$ python3 -q
>>> import numpy as np
>>> import numpy.linalg as la
>>> np.set_printoptions(precision=2, suppress=True, linewidth=160, sign=" ")
>>> X = np.load("m.npy")
>>> print(X)
[[ -5.  14.  -8.  -9.]
 [-12.  29. -16. -18.]
 [ -3.  14. -10.  -9.]
 [-10.  18.  -8. -12.]]
>>> w1 = np.array([[8, -5, -9, -2], [0, -6, -8, -6], [-4, 7, -8, -3], [7, 4, -9, 5]])
>>> c = np.array([0, 2, 2, 0])
>>> act = np.maximum(X @ w1 + c, 0)
>>> act
array([[   0.,    0.,   80.,    0.],
       [   0.,    0.,  168.,    0.],
       [   0.,    0.,   78.,    0.],
       [   0.,    0.,  120.,    0.]])
>>> (act > 0).mean(axis=0)
array([ 0.,  0.,  1.,  0.])
>>> W2 = np.array([[0, 0, 1], [2, 3, 2], [1, 2, 1], [2, 1, 2]])
>>> (act @ W2).round(6).argmax(axis=1)
array([ 1,  1,  1,  1])
>>> act @ W2
array([[  80.,  160.,   80.],
       [ 168.,  336.,  168.],
       [  78.,  156.,   78.],
       [ 120.,  240.,  120.]])
>>> O = X.astype(float).copy()
>>> for j in range(4):
...     O[:, j] -= O[:, :j] @ (O[:, :j].T @ O[:, j])
...     O[:, j] /= la.norm(O[:, j])
... 
>>> np.round(O.T @ X, 2) + 0
array([[ 16.67, -38.38,  20.51,  24.47],
       [  0.  ,   9.14,  -7.95,  -5.55],
       [  0.  ,   0.  ,   0.35,   0.  ],
       [  0.  ,   0.  ,   0.  ,   0.67]])
>>> u = np.array([3, 3])
>>> np.correlate(X[0], X[1], "full")
array([  90., -172., -225.,  756., -256., -165.,  108.])
>>> print(np.convolve(X[0], u))
[-15.  27.  18. -51. -27.]
>>> print(np.kron(np.eye(2, dtype=int), X))
[[ -5.  14.  -8.  -9.  -0.   0.  -0.  -0.]
 [-12.  29. -16. -18.  -0.   0.  -0.  -0.]
 [ -3.  14. -10.  -9.  -0.   0.  -0.  -0.]
 [-10.  18.  -8. -12.  -0.   0.  -0.  -0.]
 [ -0.   0.  -0.  -0.  -5.  14.  -8.  -9.]
 [ -0.   0.  -0.  -0. -12.  29. -16. -18.]
 [ -0.   0.  -0.  -0.  -3.  14. -10.  -9.]
 [ -0.   0.  -0.  -0. -10.  18.  -8. -12.]]
>>> print(np.round(la.det(X[::-1]), 2))
36.0
>>> np.round(la.det(2 * X), 2), round(float(la.det(X)), 2)
(np.float64(576.0), 36.0)
>>> la.eigvals(X)
array([ 6.,  1., -3., -2.])
>>> J = np.loadtxt("block9.csv", delimiter=",")
>>> J
array([[ 4.,  0.,  3.,  3.,  0.,  3.,  0.],
       [ 0.,  4.,  0.,  0.,  3.,  0.,  3.],
       [ 3.,  0.,  4.,  3.,  0.,  3.,  0.],
       [ 3.,  0.,  3.,  4.,  0.,  3.,  0.],
       [ 0.,  3.,  0.,  0.,  4.,  0.,  3.],
       [ 3.,  0.,  3.,  3.,  0.,  4.,  0.],
       [ 0.,  3.,  0.,  0.,  3.,  0.,  4.]])
>>> J @ J
array([[ 43.,   0.,  42.,  42.,   0.,  42.,   0.],
       [  0.,  34.,   0.,   0.,  33.,   0.,  33.],
       [ 42.,   0.,  43.,  42.,   0.,  42.,   0.],
       [ 42.,   0.,  42.,  43.,   0.,  42.,   0.],
       [  0.,  33.,   0.,   0.,  34.,   0.,  33.],
       [ 42.,   0.,  42.,  42.,   0.,  43.,   0.],
       [  0.,  33.,   0.,   0.,  33.,   0.,  34.]])
>>> np.sort(la.eigvals(J).real)
array([  1.,   1.,   1.,   1.,   1.,  10.,  13.])
>>> la.norm(J, axis=1).argmax()
np.int64(0)
>>> print(round(float(la.norm(J[0] - J[4])), 2))
8.77
>>> round(float(la.norm(J[0], 1)), 2), round(la.norm(J[0], np.inf), 2)
(13.0, np.float64(4.0))
>>> J[0] @ J[4]
np.float64(0.0)
>>> round(float(la.norm(J, "nuc")), 2)
28.0
>>> out = la.inv(J)
>>> np.round(J @ out, 2) + 0
array([[ 1.,  0.,  0.,  0.,  0.,  0.,  0.],
       [ 0.,  1.,  0.,  0.,  0.,  0.,  0.],
       [ 0.,  0.,  1.,  0.,  0.,  0.,  0.],
       [ 0.,  0.,  0.,  1.,  0.,  0.,  0.],
       [ 0.,  0.,  0.,  0.,  1.,  0.,  0.],
       [ 0.,  0.,  0.,  0.,  0.,  1.,  0.],
       [ 0.,  0.,  0.,  0.,  0.,  0.,  1.]])
>>> np.allclose(out, J.T)
False
>>> out
array([[ 0.77,  0.  , -0.23, -0.23,  0.  , -0.23,  0.  ],
       [ 0.  ,  0.7 ,  0.  ,  0.  , -0.3 ,  0.  , -0.3 ],
       [-0.23,  0.  ,  0.77, -0.23,  0.  , -0.23,  0.  ],
       [-0.23,  0.  , -0.23,  0.77,  0.  , -0.23,  0.  ],
       [ 0.  , -0.3 ,  0.  ,  0.  ,  0.7 ,  0.  , -0.3 ],
       [-0.23,  0.  , -0.23, -0.23,  0.  ,  0.77,  0.  ],
       [ 0.  , -0.3 ,  0.  ,  0.  , -0.3 ,  0.  ,  0.7 ]])
>>> F = np.loadtxt("data.csv", delimiter=",")
>>> print(F)
[[ -1.31  -6.03   0.19  -0.88  -0.25]
 [  0.55   8.68  -8.49  -0.15   0.27]
 [ -1.19  11.27   2.02  -7.56   0.36]
 [ -2.05   6.09  -3.68   0.12  -0.53]
 [ -0.38   2.66  -0.69   0.35   0.49]
 [ -0.39  -2.13   8.26  -0.51   0.5 ]
 [ -2.36   0.93  -1.07   0.68   0.34]
 [ -0.13   4.07   4.77   4.61   0.29]
 [  1.    -1.47  -6.72  -4.83   0.33]
 [  0.    -6.05   6.9   -1.27   0.  ]
 [ -1.11   1.81  -8.39   1.31  -0.23]
 [ -0.61 -11.17   4.76   1.89  -0.01]
 [ -0.74   1.66  -1.84  -1.73   1.24]
 [ -1.58  -5.3    9.08  -2.62   0.1 ]]
>>> w1 = np.array([[0, 0, 0, 1, 1, 4],
...     [4, 2, 0, 2, 3, 4],
...     [3, 0, 5, 0, 4, 4],
...     [5, 4, 2, 3, 5, 2],
...     [5, 5, 3, 5, 0, 1]])
>>> c = np.array([3, 2, 0, -4, 2, -3])
>>> act = np.maximum(F @ w1 + c, 0)
>>> (act > 0).mean(axis=0)
array([ 0.57,  0.5 ,  0.36,  0.36,  0.57,  0.36])
>>> (act > 0).astype(int)
array([[ 0,  0,  0,  0,  0,  0],
       [ 1,  1,  0,  1,  0,  0],
       [ 1,  0,  0,  0,  1,  1],
       [ 1,  1,  0,  1,  1,  0],
       [ 1,  1,  0,  1,  1,  1],
       [ 1,  0,  1,  0,  1,  1],
       [ 1,  1,  0,  0,  1,  0],
       [ 1,  1,  1,  1,  1,  1],
       [ 0,  0,  0,  0,  0,  0],
       [ 0,  0,  1,  0,  1,  0],
       [ 0,  1,  0,  1,  0,  0],
       [ 0,  0,  1,  0,  0,  0],
       [ 1,  1,  0,  0,  0,  0],
       [ 0,  0,  1,  0,  1,  1]])
>>> W2 = np.array([[3, -3], [-1, 2], [3, -1], [3, -1], [1, 0], [-1, -2]])
>>> print((act @ W2).round(6).argmax(axis=1))
[ 0  0  0  0  0  0  0  0  0  0  1  0  1  0]
>>> def softmax(z):
...     e = np.exp(z - z.max(axis=-1, keepdims=True))
...     return e / e.sum(axis=-1, keepdims=True)
... 
>>> np.round(softmax(10 * F[2]), 2) + 0
array([ 0.,  1.,  0.,  0.,  0.])
>>> np.round(softmax(F[2]), 2) + 0
array([ 0.,  1.,  0.,  0.,  0.])
>>> softmax(F).sum(axis=1)
array([ 1.,  1.,  1.,  1.,  1.,  1.,  1.,  1.,  1.,  1.,  1.,  1.,  1.,  1.])
>>> att = F @ F.T / np.sqrt(5)
>>> softmax(att)[2] @ F
array([-1.19, 11.27,  2.02, -7.56,  0.36])
